$ python -q
>>> import numpy as np
>>> np.set_printoptions(suppress=True, linewidth=120)
>>> tidy = lambda a: np.round(a, 2) + 0
>>> out = np.array([[5, 5], [2, 2], [0, 1]])
>>> basis = np.array([[-6, -1, -9, -5, 0, 3], [9, 2, -1, 3, -9, 2]])
>>> m1 = out @ basis
>>> print(m1)
[[ 15   5 -50 -10 -45  25]
 [  6   2 -20  -4 -18  10]
 [  9   2  -1   3  -9   2]]
>>> print(tidy(m1 @ np.linalg.pinv(m1) @ m1))
[[ 15.   5. -50. -10. -45.  25.]
 [  6.   2. -20.  -4. -18.  10.]
 [  9.   2.  -1.   3.  -9.   2.]]
>>> out = np.array([[1, 1, 0, 3, 0],
...     [2, 3, 3, 2, 1],
...     [3, 0, 0, 3, 2],
...     [0, 2, 0, 2, 3],
...     [2, 0, 1, 1, 2]])
>>> W0 = out - out.T
>>> print(W0)
[[ 0 -1 -3  3 -2]
 [ 1  0  3  0  1]
 [ 3 -3  0  3  1]
 [-3  0 -3  0  2]
 [ 2 -1 -1 -2  0]]
>>> vec = np.array([3, 0, -3, -1, -1])
>>> print(W0 @ (2 * vec))
[ 16 -14  10  -4  22]
>>> print(W0 @ vec)
[ 8 -7  5 -2 11]
>>> print((W0 * vec).sum(axis=1))
[ 8 -7  5 -2 11]
>>> print(np.einsum("ij,j->i", W0, vec))
[ 8 -7  5 -2 11]
>>> print((W0 @ vec).argmax())
4
>>> print(W0 @ np.eye(5)[4])
[-2.  1.  1.  2.  0.]
>>> print(np.linalg.lstsq(W0[:-1].T, W0[-1])[2])
4
>>> print(tidy(np.trace(np.linalg.pinv(W0) @ W0)))
4.0
>>> print(np.allclose(W0[:-1].T @ np.linalg.lstsq(W0[:-1].T, W0[-1])[0], W0[-1]))
True
>>> print(np.abs(np.diag(np.linalg.qr(W0)[1])) > 1e-9)
[ True  True  True  True False]
>>> print(np.count_nonzero(W0))
18
>>> print(W0.sum(axis=0))
[ 3 -5 -4  4  2]
>>> print(W0.shape)
(5, 5)
>>> print(np.argsort(-np.linalg.norm(W0, axis=0).round(6), kind="stable")[:3])
[2 0 3]
>>> print([round(float(x), 2) for x in np.linalg.svd(W0, compute_uv=False)[:3]])
[6.04, 6.04, 3.24]
>>> print(np.linalg.matrix_rank(W0, rtol=0.1))
4
>>> print(tidy(np.linalg.norm(W0, 2) / np.linalg.norm(W0)))
0.62
>>> feats = np.loadtxt("m.csv", delimiter=",")
>>> print(feats)
[[ 0. -3.  0.  0.]
 [ 3.  2.  0.  0.]
 [ 0.  0.  0. -3.]
 [ 0.  0.  3.  2.]]
>>> out = feats / np.sqrt((feats ** 2).mean(axis=1, keepdims=True))
>>> print(np.linalg.matrix_rank(feats - feats.mean(axis=1, keepdims=True)))
3
>>> print(tidy(out[1]))
[1.66 1.11 0.   0.  ]
>>> P = np.triu(np.array([[3, 4, 2, 5], [0, 0, 5, 4], [2, 1, 3, 1], [5, 3, 4, 4]]), 1) + np.eye(4)
>>> out = P @ feats @ np.linalg.inv(P)
>>> print(tidy(np.linalg.det(out)))
81.0
>>> print(tidy(np.poly(out)))
[  1.  -4.  22. -36.  81.]
>>> print(np.linalg.matrix_rank(out))
4
>>> print(out)
[[ 12. -43. 206. -90.]
 [  3. -10.  56. -38.]
 [  0.   0.   3.  -4.]
 [  0.   0.   3.  -1.]]
>>> J = np.load("dump.npy")
>>> print(J)
[[0 2 2 2 2 2]
 [1 0 0 0 1 0]
 [1 0 1 2 0 0]
 [0 0 0 0 3 2]
 [5 2 2 2 7 2]]
>>> print(J - J[0])
[[ 0  0  0  0  0  0]
 [ 1 -2 -2 -2 -1 -2]
 [ 1 -2 -1  0 -2 -2]
 [ 0 -2 -2 -2  1  0]
 [ 5  0  0  0  5  0]]
>>> print(np.linalg.matrix_rank(J))
4
>>> print(J.mean(axis=0))
[1.4 0.8 1.  1.2 2.6 1.2]
>>> print(np.diff(J, axis=0))
[[ 1 -2 -2 -2 -1 -2]
 [ 0  0  1  2 -1  0]
 [-1  0 -1 -2  3  2]
 [ 5  2  2  2  4  0]]
>>> print(tidy(np.linalg.svd(J, compute_uv=False)))
[10.56  3.19  2.86  1.12  0.  ]
>>> rank = np.linalg.matrix_rank(J)
>>> print(rank)
4
>>> ns = np.linalg.svd(J)[2][rank:].T
>>> print(np.linalg.matrix_rank(J.T @ J), np.linalg.matrix_rank(J @ J.T))
4 4
>>> print([int(np.linalg.matrix_rank(J[:, :j + 1])) for j in range(6)])
[1, 2, 3, 3, 4, 4]
>>> print(tidy(J @ ns))
[[0. 0.]
 [0. 0.]
 [0. 0.]
 [0. 0.]
 [0. 0.]]
>>> Uu, s, Vh = np.linalg.svd(J)
>>> print(np.argmax(s[:-1] / (s[1:] + 1e-6)) + 1)
4
>>> print(tidy(s))
[10.56  3.19  2.86  1.12  0.  ]
>>> out = Uu[:, :4] @ np.diag(s[:4]) @ Vh[:4]
>>> print(tidy(out))
[[0. 2. 2. 2. 2. 2.]
 [1. 0. 0. 0. 1. 0.]
 [1. 0. 1. 2. 0. 0.]
 [0. 0. 0. 0. 3. 2.]
 [5. 2. 2. 2. 7. 2.]]
>>> print(np.linalg.matrix_rank(out))
4
>>> print(np.linalg.matrix_rank(J, rtol=0.05))
4
>>> blk = np.stack([J, 2 * J, J[::-1]])
>>> print(blk.sum(axis=0))
[[ 5  8  8  8 13  8]
 [ 3  0  0  0  6  2]
 [ 4  0  4  8  0  0]
 [ 1  0  0  0 10  6]
 [15  8  8  8 23  8]]
>>> print(tidy(np.linalg.norm(blk, axis=(1, 2))))
[11.45 22.89 11.45]
>>> print(np.linalg.matrix_rank(blk.reshape(3, -1)))
2
>>> F = np.array([[0, 0, 2], [1, 1, 3], [1, 0, 0]])
>>> F[:, 0] = 2 * F[:, 2]
>>> print(F)
[[4 0 2]
 [6 1 3]
 [0 0 0]]
>>> print([round(float(x), 2) for x in np.linalg.svd(F, compute_uv=False)[:3]])
[8.11, 0.55, 0.0]
>>> print(tidy(np.linalg.norm(F, 2) / np.linalg.norm(F)))
1.0
>>> print(np.linalg.matrix_rank(F, rtol=0.1))
1
>>> data = np.load("mat.npy")
>>> print(tidy(data))
[[ 0.48  0.48 -0.04 -0.13  0.04]
 [ 0.48  0.48 -0.04 -0.13  0.04]
 [-0.04 -0.04  0.    0.01  0.  ]
 [-0.13 -0.13  0.01  0.04 -0.01]
 [ 0.04  0.04  0.   -0.01  0.  ]]
>>> def softmax(z):
...     e = np.exp(z - z.max(axis=-1, keepdims=True))
...     return e / e.sum(axis=-1, keepdims=True)
... 
>>> print(tidy(softmax(data).sum(axis=1)))
[1. 1. 1. 1. 1.]
>>> print(tidy(softmax(data[2])))
[0.19 0.19 0.2  0.21 0.2 ]
>>> att = data @ data.T / np.sqrt(5)
>>> print(softmax(att).round(6).argmax(axis=1))
[0 0 3 3 0]
>>> print(tidy(softmax(att)))
[[0.23 0.23 0.18 0.17 0.19]
 [0.23 0.23 0.18 0.17 0.19]
 [0.2  0.2  0.2  0.2  0.2 ]
 [0.19 0.19 0.21 0.21 0.2 ]
 [0.2  0.2  0.2  0.2  0.2 ]]
>>> print(tidy(softmax(att + np.triu(np.full(att.shape, -np.inf), 1))))
[[1.   0.   0.   0.   0.  ]
 [0.5  0.5  0.   0.   0.  ]
 [0.33 0.33 0.34 0.   0.  ]
 [0.24 0.24 0.26 0.26 0.  ]
 [0.2  0.2  0.2  0.2  0.2 ]]
>>> t = np.radians(45)
>>> Rm = np.eye(6)
>>> Rm[1, 1] = Rm[4, 4] = np.cos(t)
>>> Rm[1, 4], Rm[4, 1] = -np.sin(t), np.sin(t)
>>> print(tidy(Rm))
[[ 1.    0.    0.    0.    0.    0.  ]
 [ 0.    0.71  0.    0.   -0.71  0.  ]
 [ 0.    0.    1.    0.    0.    0.  ]
 [ 0.    0.    0.    1.    0.    0.  ]
 [ 0.    0.71  0.    0.    0.71  0.  ]
 [ 0.    0.    0.    0.    0.    1.  ]]
>>> out = m1 @ Rm.T
>>> print(tidy(out))
[[ 15.    35.36 -50.   -10.   -28.28  25.  ]
 [  6.    14.14 -20.    -4.   -11.31  10.  ]
 [  9.     7.78  -1.     3.    -4.95   2.  ]]
>>> print(tidy(np.linalg.svd(m1, compute_uv=False)), tidy(np.linalg.svd(out, compute_uv=False)))
[80.32 10.44  0.  ] [80.32 10.44  0.  ]
>>> M = np.array([[-12.38, -1.38, -16.59],
...     [-8.6, -0.78, -12.86],
...     [-5.63, -0.38, -9.76],
...     [-1.57, -0.01, -4.86],
...     [-0.86, 0.0, -3.77],
...     [0.04, -0.09, -1.76],
...     [0.07, -0.09, -1.66],
...     [0.04, 0.17, 0.27],
...     [1.15, 1.36, 1.47],
...     [4.2, 3.5, 3.5],
...     [6.39, 4.84, 4.85],
...     [7.32, 5.38, 5.41],
...     [23.59, 13.92, 15.04]])
>>> basis = M[[12, 7]].astype(float)
>>> for _ in range(4):
...     labels = np.linalg.norm(M[:, None] - basis, axis=-1).argmin(axis=1)
...     basis = np.array([M[labels == j].mean(axis=0) for j in range(2)])
... 
>>> print(labels)
[1 1 1 1 1 1 1 1 1 1 1 1 0]
>>> print(np.abs(basis[1] - basis[0]).argmax())
0
